>>> import numpy as np
>>> np.set_printoptions(precision=2, suppress=True, linewidth=120)
>>> def rnd(a):
...     return np.round(a, 2) + 0
... 
>>> mat = np.array([[3.0, 3.0, 0.0, 0.0],
...     [-6.0, -6.0, 0.0, 0.0],
...     [0.0, 0.0, -3.0, 0.0],
...     [0.0, 0.0, 0.0, -3.0]])
>>> mat
array([[ 3.,  3.,  0.,  0.],
       [-6., -6.,  0.,  0.],
       [ 0.,  0., -3.,  0.],
       [ 0.,  0.,  0., -3.]])
>>> # columns 0 and 1 are equal
>>> Uu, sigma, Vh = np.linalg.svd(mat)
>>> rnd(sigma)
array([9.49, 3.  , 3.  , 0.  ])
>>> other = Uu[:, :3] @ np.diag(sigma[:3]) @ Vh[:3]
>>> rnd(other)
array([[ 3.,  3.,  0.,  0.],
       [-6., -6.,  0.,  0.],
       [ 0.,  0., -3.,  0.],
       [ 0.,  0.,  0., -3.]])
>>> rnd(np.abs(mat - other).max())
np.float64(0.0)
>>> rnd(np.linalg.norm(mat - other) / np.linalg.norm(mat))
np.float64(0.0)
>>> r0, v = mat[2], mat[3]
>>> r0 @ v
np.float64(0.0)
>>> r0 @ r0
np.float64(9.0)
>>> p = (r0 @ v) / (r0 @ r0) * r0
>>> rnd(np.linalg.norm(r0 + v) ** 2 + np.linalg.norm(r0 - v) ** 2)
np.float64(36.0)
>>> np.linalg.matrix_rank(np.outer(r0, v))
np.int64(1)
>>> np.outer(r0, v)
array([[ 0.,  0.,  0., -0.],
       [ 0.,  0.,  0., -0.],
       [-0., -0., -0.,  9.],
       [ 0.,  0.,  0., -0.]])
>>> p
array([ 0.,  0., -0.,  0.])
>>> J = np.arange(80).reshape(10, 8) + 5
>>> J
array([[ 5,  6,  7,  8,  9, 10, 11, 12],
       [13, 14, 15, 16, 17, 18, 19, 20],
       [21, 22, 23, 24, 25, 26, 27, 28],
       [29, 30, 31, 32, 33, 34, 35, 36],
       [37, 38, 39, 40, 41, 42, 43, 44],
       [45, 46, 47, 48, 49, 50, 51, 52],
       [53, 54, 55, 56, 57, 58, 59, 60],
       [61, 62, 63, 64, 65, 66, 67, 68],
       [69, 70, 71, 72, 73, 74, 75, 76],
       [77, 78, 79, 80, 81, 82, 83, 84]])
>>> Uu, sigma, Vh = np.linalg.svd(J)
>>> rnd(sigma)
array([448.32,   9.4 ,   0.  ,   0.  ,   0.  ,   0.  ,   0.  ,   0.  ])
>>> other = Uu[:, :2] @ np.diag(sigma[:2]) @ Vh[:2]
>>> np.linalg.matrix_rank(other)
np.int64(2)
>>> Uu, sigma, Vh = np.linalg.svd(J)
>>> vecs = Vh[:(sigma > 1e-8).sum()]
>>> rng = np.random.default_rng(8363)
>>> x = J[3] + 5 * J[4] + rng.integers(2) * np.eye(8)[0]
>>> x
array([214., 220., 226., 232., 238., 244., 250., 256.])
>>> np.linalg.matrix_rank(np.vstack([J, x]))
np.int64(2)
>>> try:
...     np.linalg.inv(J)
... except np.linalg.LinAlgError as e:
...     print(e)
... 
Last 2 dimensions of the array must be square
>>> rnd(np.trace(np.linalg.pinv(J) @ J))
np.float64(2.0)
>>> np.abs(np.diag(np.linalg.qr(J)[1])) > 1e-9
array([ True,  True, False, False, False, False, False, False])
>>> rnd(np.sort(np.linalg.eigvals(mat).real))
array([-3., -3., -3.,  0.])
>>> (mat != 0).astype(int)
array([[1, 1, 0, 0],
       [1, 1, 0, 0],
       [0, 0, 1, 0],
       [0, 0, 0, 1]])
>>> E = np.load("w.npy")
>>> E
array([[ 7,  9,  5,  4,  8,  0, 18,  6,  7,  8,  5],
       [ 6,  2,  3,  3,  7,  1,  0,  0,  7,  3,  9],
       [ 1,  5,  5,  0,  3,  8, 18,  6,  9,  9,  8],
       [ 1,  6,  1,  7,  3,  7,  3,  1,  3,  7,  4],
       [ 1,  6,  6,  7,  4,  0,  3,  1,  1,  4,  4],
       [ 3,  5,  1,  3,  5,  1, 21,  7,  6,  6,  6],
       [ 0,  6,  1,  1,  3,  5,  6,  2,  2,  3,  5],
       [ 2,  5,  1,  2,  5,  0,  0,  0,  4,  5,  2],
       [ 6,  5,  9,  1,  0,  1, 18,  6,  0,  6,  8],
       [ 4,  9,  9,  2,  8,  0, 24,  8,  5,  2,  0],
       [ 5,  2,  9,  0,  6,  7, 12,  4,  8,  8,  0],
       [ 0,  0,  9,  2,  2,  2, 21,  7,  2,  9,  4]])
>>> # rank 10
>>> np.linalg.matrix_rank(E, rtol=0.1)
np.int64(6)
>>> [round(float(x), 2) for x in np.linalg.svd(E, compute_uv=False)[:3]]
[68.24, 20.79, 13.69]
>>> x = np.array([-1, 2, 3, 3, 3, -3, 3, -3, -3, -1, -3])
>>> (E * x).sum(axis=1)
array([ 54, -17, -15,   1,  49,  31,   0,   9,  37, 102,  15,  48])
>>> np.sign((E @ x).round(6))
array([ 1, -1, -1,  1,  1,  1,  0,  1,  1,  1,  1,  1])
>>> E @ x
array([ 54, -17, -15,   1,  49,  31,   0,   9,  37, 102,  15,  48])
>>> x @ E
Traceback (most recent call last):
  File "<python-input-46>", line 1, in <module>
    x @ E
    ~~^~~
ValueError: matmul: Input operand 1 has a mismatch in its core dimension 0, with gufunc signature (n?,k),(k,m?)->(n?,m?) (size 12 is different from 11)
>>> E @ (2 * x)
array([108, -34, -30,   2,  98,  62,   0,  18,  74, 204,  30,  96])
>>> E * x
array([[ -7,  18,  15,  12,  24,   0,  54, -18, -21,  -8, -15],
       [ -6,   4,   9,   9,  21,  -3,   0,   0, -21,  -3, -27],
       [ -1,  10,  15,   0,   9, -24,  54, -18, -27,  -9, -24],
       [ -1,  12,   3,  21,   9, -21,   9,  -3,  -9,  -7, -12],
       [ -1,  12,  18,  21,  12,   0,   9,  -3,  -3,  -4, -12],
       [ -3,  10,   3,   9,  15,  -3,  63, -21, -18,  -6, -18],
       [  0,  12,   3,   3,   9, -15,  18,  -6,  -6,  -3, -15],
       [ -2,  10,   3,   6,  15,   0,   0,   0, -12,  -5,  -6],
       [ -6,  10,  27,   3,   0,  -3,  54, -18,   0,  -6, -24],
       [ -4,  18,  27,   6,  24,   0,  72, -24, -15,  -2,   0],
       [ -5,   4,  27,   0,  18, -21,  36, -12, -24,  -8,   0],
       [  0,   0,  27,   6,   6,  -6,  63, -21,  -6,  -9, -12]])
>>> (E @ x).argmax()
np.int64(9)
>>> E @ np.eye(11)[4]
array([8., 7., 3., 3., 4., 5., 3., 5., 0., 8., 6., 2.])
>>> np.linalg.norm(E @ x) <= np.linalg.norm(E, 2) * np.linalg.norm(x) + 1e-9
np.True_
>>> E @ np.ones(11)
array([77., 41., 72., 43., 37., 64., 34., 26., 60., 71., 61., 58.])
>>> Uu, sigma, Vh = np.linalg.svd(E)
>>> np.argmax(sigma[:-1] / (sigma[1:] + 1e-6)) + 1
np.int64(10)
>>> other = Uu[:, :10] @ np.diag(sigma[:10]) @ Vh[:10]
>>> rnd(np.linalg.norm(E - other, 2)), rnd(sigma[10])
(np.float64(0.0), np.float64(0.0))
>>> A = np.loadtxt("x.csv", delimiter=",")
>>> A
array([[-0.64,  0.17,  0.86, -0.68,  0.99, -0.62],
       [-1.  ,  0.91,  0.89,  0.16,  0.95, -0.91],
       [-1.  ,  0.47,  0.96,  0.86,  1.  , -1.  ],
       [ 0.95,  0.83, -0.74, -1.  , -0.99,  0.76],
       [-0.8 ,  0.57,  0.98, -0.99,  1.  , -0.77],
       [-0.98,  0.87,  0.99, -0.82,  0.99, -0.52],
       [-0.56,  0.74, -0.92, -0.98, -0.48, -0.94],
       [-0.3 , -0.05,  0.26,  0.55,  0.28, -0.01],
       [-0.54,  0.51,  0.98, -0.75,  0.95,  0.44],
       [-0.41, -0.24,  0.71,  0.92,  0.54,  0.38],
       [-0.86, -0.01, -0.81,  0.44,  0.82, -0.98],
       [-0.99, -0.1 ,  0.46,  0.76,  1.  , -1.  ],
       [-0.95,  0.23,  0.87,  0.96,  0.94, -0.51],
       [ 0.99, -0.97, -1.  ,  1.  , -1.  ,  0.94],
       [-0.42, -0.62,  0.88,  1.  ,  0.48,  0.81],
       [-0.97,  0.54,  0.99,  0.96,  0.96,  0.54],
       [ 0.92, -0.43,  0.25,  0.94, -1.  ,  0.99],
       [ 0.49,  0.6 ,  0.14, -1.  ,  0.79, -0.6 ],
       [ 0.98, -0.89, -1.  ,  0.65, -0.99,  0.18],
       [-0.29,  0.65,  0.88, -0.97,  0.83,  0.08],
       [ 0.91, -0.34, -0.41, -0.95, -0.12,  0.28],
       [-0.77, -0.04, -0.07,  0.94,  0.2 , -0.45],
       [-0.35,  0.45,  0.99, -0.98,  1.  ,  0.15],
       [ 0.92, -0.75, -0.99,  0.99, -1.  ,  0.84],
       [-0.92,  0.  ,  0.16,  0.98,  0.58, -0.64],
       [-0.99,  0.8 ,  0.76,  0.31,  0.96, -0.93],
       [ 0.65,  0.13, -0.86, -0.74, -0.94,  0.11],
       [-0.88,  0.49,  0.94, -0.64,  0.99, -0.67],
       [-0.87,  0.01, -0.05,  0.99, -0.2 , -0.32]])
>>> x = np.array([7, 0, 9, 2, 2, 1])
>>> np.sign((A @ x).round(6))
array([ 1.,  1.,  1., -1.,  1.,  1., -1.,  1.,  1.,  1., -1., -1.,  1., -1.,  1.,  1.,  1.,  1., -1.,  1.,  1., -1.,
        1., -1., -1.,  1., -1.,  1., -1.])
>>> x @ A
Traceback (most recent call last):
  File "<python-input-61>", line 1, in <module>
    x @ A
    ~~^~~
ValueError: matmul: Input operand 1 has a mismatch in its core dimension 0, with gufunc signature (n?,k),(k,m?)->(n?,m?) (size 29 is different from 6)
>>> np.linalg.norm(A @ x) <= np.linalg.norm(A, 2) * np.linalg.norm(x) + 1e-9
np.True_
>>> cen = (A - A.mean(axis=0)) / A.std(axis=0)
>>> rnd(cen.std(axis=0))
array([1., 1., 1., 1., 1., 1.])
>>> np.argwhere(np.abs(cen) > 2)
array([[13,  1]])
>>> c = np.linalg.lstsq(np.delete(cen, 4, axis=1), cen[:, 4])[0]
>>> np.abs(c).argmax()
np.int64(2)
>>> other = np.array([[-3, 1, 2, 2, 3, 3, -2, -3, 1],
...     [0, -3, -2, 0, 1, -2, 0, -2, -1],
...     [-1, 2, 0, -1, 3, 1, -3, 1, 2],
...     [-1, 1, -1, -1, 3, -3, -3, -1, 2],
...     [1, -1, -1, 0, -3, -1, 1, 0, -3],
...     [-3, 1, -1, 3, -1, 2, -2, 1, 2],
...     [-1, -3, 1, 1, 0, 1, -2, -1, -2],
...     [-1, 3, 3, 0, 1, 3, -2, 2, -1],
...     [1, 2, 0, -2, -3, -1, 1, 3, -3]])
>>> X = np.triu(other)
>>> X
array([[-3,  1,  2,  2,  3,  3, -2, -3,  1],
       [ 0, -3, -2,  0,  1, -2,  0, -2, -1],
       [ 0,  0,  0, -1,  3,  1, -3,  1,  2],
       [ 0,  0,  0, -1,  3, -3, -3, -1,  2],
       [ 0,  0,  0,  0, -3, -1,  1,  0, -3],
       [ 0,  0,  0,  0,  0,  2, -2,  1,  2],
       [ 0,  0,  0,  0,  0,  0, -2, -1, -2],
       [ 0,  0,  0,  0,  0,  0,  0,  2, -1],
       [ 0,  0,  0,  0,  0,  0,  0,  0, -3]])
>>> # looks like rank 8
>>> (X + X.T) / 2
array([[-3. ,  0.5,  1. ,  1. ,  1.5,  1.5, -1. , -1.5,  0.5],
       [ 0.5, -3. , -1. ,  0. ,  0.5, -1. ,  0. , -1. , -0.5],
       [ 1. , -1. ,  0. , -0.5,  1.5,  0.5, -1.5,  0.5,  1. ],
       [ 1. ,  0. , -0.5, -1. ,  1.5, -1.5, -1.5, -0.5,  1. ],
       [ 1.5,  0.5,  1.5,  1.5, -3. , -0.5,  0.5,  0. , -1.5],
       [ 1.5, -1. ,  0.5, -1.5, -0.5,  2. , -1. ,  0.5,  1. ],
       [-1. ,  0. , -1.5, -1.5,  0.5, -1. , -2. , -0.5, -1. ],
       [-1.5, -1. ,  0.5, -0.5,  0. ,  0.5, -0.5,  2. , -0.5],
       [ 0.5, -0.5,  1. ,  1. , -1.5,  1. , -1. , -0.5, -3. ]])
>>> X.inv()
Traceback (most recent call last):
  File "<python-input-73>", line 1, in <module>
    X.inv()
    ^^^^^
AttributeError: 'numpy.ndarray' object has no attribute 'inv'
>>> rnd(np.abs(np.linalg.eigvals(X)).max())
np.float64(3.0)
>>> assert X == X.T
Traceback (most recent call last):
  File "<python-input-75>", line 1, in <module>
    assert X == X.T
           ^^^^^^^^
ValueError: The truth value of an array with more than one element is ambiguous. Use a.any() or a.all()
>>> Uu, sigma, Vh = np.linalg.svd(X)
>>> np.argmax(sigma[:-1] / (sigma[1:] + 1e-6)) + 1
np.int64(8)
>>> other = Uu[:, :8] @ np.diag(sigma[:8]) @ Vh[:8]
>>> np.linalg.matrix_rank(other)
np.int64(8)
>>> np.linalg.matrix_rank(X, rtol=0.05)
np.int64(7)
>>> rnd(np.abs(X - other).max())
np.float64(0.0)
>>> rank = np.linalg.matrix_rank(J)
>>> rank
np.int64(2)
>>> N = np.linalg.svd(J)[2][rank:].T
>>> [int(np.linalg.matrix_rank(np.delete(J, i, axis=0))) for i in range(10)]
[2, 2, 2, 2, 2, 2, 2, 2, 2, 2]
>>> N.shape
(8, 6)
>>> [int(np.linalg.matrix_rank(J[:i])) for i in range(1, len(J) + 1)]
[1, 2, 2, 2, 2, 2, 2, 2, 2, 2]
>>> np.allclose(J @ N, 0)
True
>>> r0, v = X[3], X[0]
>>> r0 @ r0
np.int64(33)
>>> p = (r0 @ v) / (r0 @ r0) * r0
>>> (v - p) @ r0
np.float64(0.0)
>>> rnd(np.linalg.norm(r0 + v) ** 2 + np.linalg.norm(r0 - v) ** 2)
np.float64(166.0)
>>> rnd(v - p)
array([-3.  ,  1.  ,  2.  ,  2.27,  2.18,  3.82, -1.18, -2.73,  0.45])
>>> F = np.loadtxt("run10.csv", delimiter=",")
>>> F
array([[ 0.,  0.,  0.,  0.,  1.,  1.],
       [ 0.,  0.,  2.,  0.,  0.,  0.],
       [ 2.,  2.,  0.,  0.,  1.,  1.],
       [ 2.,  0.,  2.,  0.,  2.,  0.],
       [ 2.,  2.,  0.,  0.,  1.,  0.],
       [ 1.,  1.,  1.,  2.,  1.,  0.],
       [ 0.,  0.,  1.,  1.,  1.,  0.],
       [ 2.,  2.,  1.,  1.,  1.,  0.],
       [ 1.,  2.,  1.,  0.,  0.,  1.],
       [ 0.,  1.,  0.,  2.,  1.,  1.],
       [ 1.,  0.,  1.,  2.,  0.,  1.],
       [ 0.,  0., -4.,  0.,  1.,  1.]])
>>> proj = F @ np.linalg.solve(F.T @ F, F.T)
>>> np.allclose(proj @ proj, proj)
True
>>> rnd(np.linalg.eigvalsh(proj))
array([0., 0., 0., 0., 0., 0., 1., 1., 1., 1., 1., 1.])
>>> np.trace(proj)
np.float64(6.0)
>>> rnd(proj)
array([[ 0.43,  0.14,  0.12,  0.2 , -0.13, -0.13,  0.14, -0.17,  0.15,  0.2 , -0.05,  0.15],
       [ 0.14,  0.22, -0.01,  0.11, -0.1 , -0.04,  0.1 , -0.05,  0.16,  0.04, -0.03, -0.3 ],
       [ 0.12, -0.01,  0.37,  0.11,  0.22, -0.07, -0.12,  0.14,  0.31, -0.01,  0.08,  0.13],
       [ 0.2 ,  0.11,  0.11,  0.79,  0.09,  0.01,  0.15,  0.06, -0.17, -0.18,  0.06, -0.02],
       [-0.13, -0.1 ,  0.22,  0.09,  0.37,  0.11, -0.05,  0.3 ,  0.08, -0.07, -0.17,  0.06],
       [-0.13, -0.04, -0.07,  0.01,  0.11,  0.4 ,  0.2 ,  0.26, -0.12,  0.26,  0.11, -0.05],
       [ 0.14,  0.1 , -0.12,  0.15, -0.05,  0.2 ,  0.29,  0.04, -0.1 ,  0.26, -0.13, -0.05],
       [-0.17, -0.05,  0.14,  0.06,  0.3 ,  0.26,  0.04,  0.35,  0.06,  0.05,  0.  , -0.07],
       [ 0.15,  0.16,  0.31, -0.17,  0.08, -0.12, -0.1 ,  0.06,  0.55,  0.12,  0.02, -0.16],
       [ 0.2 ,  0.04, -0.01, -0.18, -0.07,  0.26,  0.26,  0.05,  0.12,  0.55,  0.03,  0.11],
       [-0.05, -0.03,  0.08,  0.06, -0.17,  0.11, -0.13,  0.  ,  0.02,  0.03,  0.92,  0.  ],
       [ 0.15, -0.3 ,  0.13, -0.02,  0.06, -0.05, -0.05, -0.07, -0.16,  0.11,  0.  ,  0.76]])
>>> idx = rng.permutation(12)
>>> idx
array([ 4,  7, 11,  5,  9, 10,  8,  2,  6,  3,  0,  1])
>>> other = proj[idx][:, idx]
>>> rnd(np.linalg.det(other)), rnd(np.linalg.det(proj[idx]))
(np.float64(0.0), np.float64(0.0))
>>> rnd(other)
array([[ 0.37,  0.3 ,  0.06,  0.11, -0.07, -0.17,  0.08,  0.22, -0.05,  0.09, -0.13, -0.1 ],
       [ 0.3 ,  0.35, -0.07,  0.26,  0.05,  0.  ,  0.06,  0.14,  0.04,  0.06, -0.17, -0.05],
       [ 0.06, -0.07,  0.76, -0.05,  0.11,  0.  , -0.16,  0.13, -0.05, -0.02,  0.15, -0.3 ],
       [ 0.11,  0.26, -0.05,  0.4 ,  0.26,  0.11, -0.12, -0.07,  0.2 ,  0.01, -0.13, -0.04],
       [-0.07,  0.05,  0.11,  0.26,  0.55,  0.03,  0.12, -0.01,  0.26, -0.18,  0.2 ,  0.04],
       [-0.17,  0.  ,  0.  ,  0.11,  0.03,  0.92,  0.02,  0.08, -0.13,  0.06, -0.05, -0.03],
       [ 0.08,  0.06, -0.16, -0.12,  0.12,  0.02,  0.55,  0.31, -0.1 , -0.17,  0.15,  0.16],
       [ 0.22,  0.14,  0.13, -0.07, -0.01,  0.08,  0.31,  0.37, -0.12,  0.11,  0.12, -0.01],
       [-0.05,  0.04, -0.05,  0.2 ,  0.26, -0.13, -0.1 , -0.12,  0.29,  0.15,  0.14,  0.1 ],
       [ 0.09,  0.06, -0.02,  0.01, -0.18,  0.06, -0.17,  0.11,  0.15,  0.79,  0.2 ,  0.11],
       [-0.13, -0.17,  0.15, -0.13,  0.2 , -0.05,  0.15,  0.12,  0.14,  0.2 ,  0.43,  0.14],
       [-0.1 , -0.05, -0.3 , -0.04,  0.04, -0.03,  0.16, -0.01,  0.1 ,  0.11,  0.14,  0.22]])
